$ ipython --no-banner

In [1]: import numpy as np

In [2]: np.set_printoptions(suppress=True, linewidth=120)

In [3]: Y = np.array([[5, -2], [-2, -5], [-1, -2]])

In [4]: X = np.kron(np.eye(3, dtype=int), Y)

In [5]: print(X)
[[ 5 -2  0  0  0  0]
 [-2 -5  0  0  0  0]
 [-1 -2  0  0  0  0]
 [ 0  0  5 -2  0  0]
 [ 0  0 -2 -5  0  0]
 [ 0  0 -1 -2  0  0]
 [ 0  0  0  0  5 -2]
 [ 0  0  0  0 -2 -5]
 [ 0  0  0  0 -1 -2]]

In [6]: Y = np.array([[-2, 3], [2, -3], [2, -3], [0, 3], [1, 1], [-2, 2]])

In [7]: print(np.linalg.matrix_rank(X @ Y))
2

In [8]: print(np.einsum("ik,kj->ji", X, Y))
[[-14  -6  -2  10  -4  -2   9   8   3]
 [ 21   9   3 -21  -9  -3   1 -12  -5]]

In [9]: print(np.einsum("ij,ij->i", X, X))
[29 29  5 29 29  5 29 29  5]

In [10]: print(X @ Y)
[[-14  21]
 [ -6   9]
 [ -2   3]
 [ 10 -21]
 [ -4  -9]
 [ -2  -3]
 [  9   1]
 [  8 -12]
 [  3  -5]]

In [11]: print(Y.T @ X.T)
[[-14  -6  -2  10  -4  -2   9   8   3]
 [ 21   9   3 -21  -9  -3   1 -12  -5]]

In [12]: print(np.einsum("ij->j", X))
[ 2 -9  2 -9  2 -9]

In [13]: print(np.einsum("ik,kj->ij", X, Y))
[[-14  21]
 [ -6   9]
 [ -2   3]
 [ 10 -21]
 [ -4  -9]
 [ -2  -3]
 [  9   1]
 [  8 -12]
 [  3  -5]]

In [14]: gram = X.T @ X

In [15]: print(np.round(np.linalg.svd(X, compute_uv=False) ** 2, 2))
[34. 34. 34. 29. 29. 29.]

In [16]: print(np.diag(gram))
[30 33 30 33 30 33]

In [17]: rng = np.random.default_rng(29566)

In [18]: lab = rng.permutation(6)

In [19]: Y = X[:, lab] * rng.choice([-1, 1], 6)

In [20]: print(Y)
[[ 0 -2  0  0  0 -5]
 [ 0 -5  0  0  0  2]
 [ 0 -2  0  0  0  1]
 [ 0  0  0  5 -2  0]
 [ 0  0  0 -2 -5  0]
 [ 0  0  0 -1 -2  0]
 [ 5  0  2  0  0  0]
 [-2  0  5  0  0  0]
 [-1  0  2  0  0  0]]

In [21]: Uu, _, vt = np.linalg.svd(X.T @ Y)

In [22]: print(np.round(Uu @ vt, 2) + 0)
[[ 0.  0.  0.  0.  0. -1.]
 [ 0.  1.  0.  0.  0.  0.]
 [ 0.  0.  0.  1.  0.  0.]
 [ 0.  0.  0.  0.  1.  0.]
 [ 1.  0.  0.  0.  0.  0.]
 [ 0.  0. -1.  0.  0.  0.]]

In [23]: print(lab)
[4 1 5 2 3 0]
